% python3 -q
>>> import numpy as np
>>> from numpy import linalg as LA
>>> np.set_printoptions(precision=3, suppress=True, linewidth=120, sign=" ")
>>> m1 = np.load("case13.npy")
>>> m1
array([[ -0.4,   2.8,  -0.2,   1.5,   0. ,   0.2,   0. ,   1.6,  -0.8,  -0.2],
       [  0.6,   2.1,   0.1,  -0.5,   0.2,   0.1,  -0.4,   0.7,  -0.2,   0.7],
       [  1.4,   0. ,   0.3,   1.3,  -2. ,   0.1,  -1.3,   0.9,  -1.3,  -1. ],
       [ -0.2,  -0.4,   0.6,  -0.6,   0.4,   0.6,   0.9,  -0.6,   2. ,  -0.3],
       [  0.1,  -0.9,   0.5,   0.7,   0.9,   1.1,  -1.6,  -0.6,   0.5,   0.1],
       [  0. ,   2.8,  -0.2,   1.5,   1. ,   0.2,   0.2,   0.1,  -0.8,   1.1],
       [  0.5,  -0.2,   2.5,   0.9,  -1.5,   0.2,  -1. ,   0.5,   0.1,   0.6],
       [ -1.3,   1.1,  -0.5,   0.6,   0.8,   1.3,  -0.5,   1.1,   0.2,   0.1],
       [ -0.2,  -1.1,   0.2,   1.6,   0.4,   0.8,   0.2,   1.4,  -1.6,  -0.1],
       [  1.5,  -0.6,  -1.4,  -0.9,   0.6,  -0.9,   1.8,  -0.9,  -1.1,  -0.3],
       [ -1.9,   0. ,  -1.1,  -0.8,   1.9,   0.9,  -0.2,  -0.1,   1.3,  -0.3],
       [ -1.1,  -1.6,   0.1,  -0.4,  -1.3,   0.2,  -0.2,  -0.6,   2.1,  -0.4],
       [  1.9,   0.1,  -1.1,  -1. ,  -0.5,   1.1,  -0.4,  -0.6,   0.7,  -1.8],
       [ -1.1,  -0.8,  -0.2,   0.1,  -1.3,   0. ,  -0.4,  -0.3,  -0.3,  -0.7],
       [ -0.6,   1. ,   0.6,  -0.4,   1.5,   1.7,   1.3,   0.6,   1. ,  -0.6],
       [  0.9,  -1.4,   1.4,   0.4,   0.3,   1.7,  -1.6,  -0.4,  -1.7,  -1. ],
       [ -0.1,   1.3,  -1.6,  -0.4,   1.3,  -0.2,   1.4,   0.3,  -1.1,   1.3],
       [ -1.2,  -3.3,   1.3,   1. ,  -1.6,   1.4,  -0.1,  -0.5,   0.1,  -2.7],
       [ -1. ,   0.4,  -0.5,  -0.7,   0.7,   0.8,  -0.3,   0.7,   1. ,  -0.7],
       [ -0.4,  -0.4,  -1. ,  -0.3,   1.2,  -0.4,   0.2,   0.1,   0.5,  -1.2],
       [  0.7,  -1.6,  -1.4,  -2. ,  -0.3,   2.1,   0.2,   0.1,   1.3,  -1.3],
       [ -0.2,  -0.2,   0.2,   1.2,  -2.2,  -0.7,   0.7,  -1.3,   2.6,   2.4],
       [  0.4,   0.5,   2.6,  -0.1,   0.5,   1.6,  -0.1,   1.2,   0.5,  -2.5],
       [ -0.9,  -1.1,  -0.6,  -0.4,   0.3,   0.9,  -0.9,   0.3,  -1.1,  -0.5],
       [  0.9,  -1.4,  -0.6,   1.8,   0.9,  -0.6,  -0.9,  -0.5,  -0.4,  -0.2],
       [ -1.1,   0.1,   1.2,   0.9,   0.2,  -0.1,   0.5,   1.5,   0.2,  -1.1],
       [  1.1,   0. ,   0.1,  -0.7,   1.1,  -0.4,  -0.2,   2. ,  -1. ,   0.4],
       [ -0.2,  -0.7,  -0.8,   0.9,   0.6,  -0.9,  -1.6,  -0.7,  -1.9,   0.9],
       [  0.8,  -0.3,  -1.1,  -1.4,   0.8,   0.1,  -0.3,  -1.2,   1. ,  -0.5],
       [ -1. ,   1.3,  -1.2,  -1.1,  -0.9,   0.7,  -0.9,  -0.5,   0.2,  -1. ],
       [ -0.6,   0.3,  -0.4,  -0.3,  -0.2,   1.6,   0.8,  -1.2,  -0.1,   0.2],
       [  1. ,  -1. ,  -0.2,   0.2,  -0.7,   0.4,   1. ,  -0.4,   0.6,  -0.4],
       [  0. ,   1.2,  -0.8,  -0.5,  -1. ,   0.6,  -0.6,  -0.8,  -0.5,  -1.2],
       [ -1. ,  -0.5,  -0.3,   0.1,   0.2,   0.4,   0.6,   0.3,  -0.2,   0.5],
       [ -0.9,   0.2,  -0.5,   2.2,  -2.4,   1.3,  -1.2,   0.4,   0.7,   0.1],
       [ -0.4,   1. ,  -0.8,  -1.1,   0.7,   0.7,  -0.5,   0.1,   1.7,   0.7],
       [  1.4,   0.2,  -0.5,  -1.3,   1.4,  -1.5,   0.3,   1.1,  -2.2,   1. ],
       [  6. ,  19. ,  -2. , -15. , -21. ,  -2. ,   3. ,  -7. , -12. ,   8. ],
       [  1.1,   0.2,  -0.5,   0.2,  -1.6,   0.7,  -0.8,   0.2,   0.5,   0.1],
       [  0.4,   1. ,   0. ,   2.1,  -0.8,  -0.7,   0.2,  -0.8,  -0.8,   0.4],
       [ -2.3,   0. ,   0.9,   0. ,   0.5,  -0.2,   1.4,  -1.5,  -1.6,  -0.2],
       [ -1.2,   0. ,   0.2,   1. ,  -0.3,   2.3,  -1.6,   0.5,   0.3,  -0.6],
       [ -0.3,   0.2,  -0.5,  -0.5,   0.5,   1. ,  -0.7,   1.1,  -0.5,   0.7],
       [ -0.8,   0.7,   0. ,   0.5,  -2. ,  -0.8,   0.7,   0.8,   0.8,   0.4],
       [ -1.1,  -0.3,   1. ,  -1.3,   1.1,  -0.3,  -1.9,   0.5,  -0.3,  -0.6],
       [  1.2,  -2.1,  -1.6,  -0.4,  -1.1,   0.1,  -0.8,   0.8,   0.2,  -0.9],
       [  0. ,   0.3,  -0.7,  -1.3,  -0.2,  -0.5,  -1.1,  -0.1,   0.3,   0. ],
       [  0.3,  -1.5,  -0.2,   1.1,  -0.6,  -2.2,   2.6,  -0.1,   0.1,   1.1],
       [  0.3,  -0.2,  -0.9,  -0.3,  -1. ,  -0.7,   0.8,  -1. ,   0.6,   0. ],
       [ -0.9,   0.5,   0.4,   0.5,  -0.2,  -1.2,  -0.2,  -0.7,   0.1,   1.9]])
>>> # row 37 dominates
>>> dist = LA.norm(m1[:, None] - m1[None], axis=-1)
>>> LA.matrix_rank(dist ** 2)
np.int64(12)
>>> dist.shape
(50, 50)
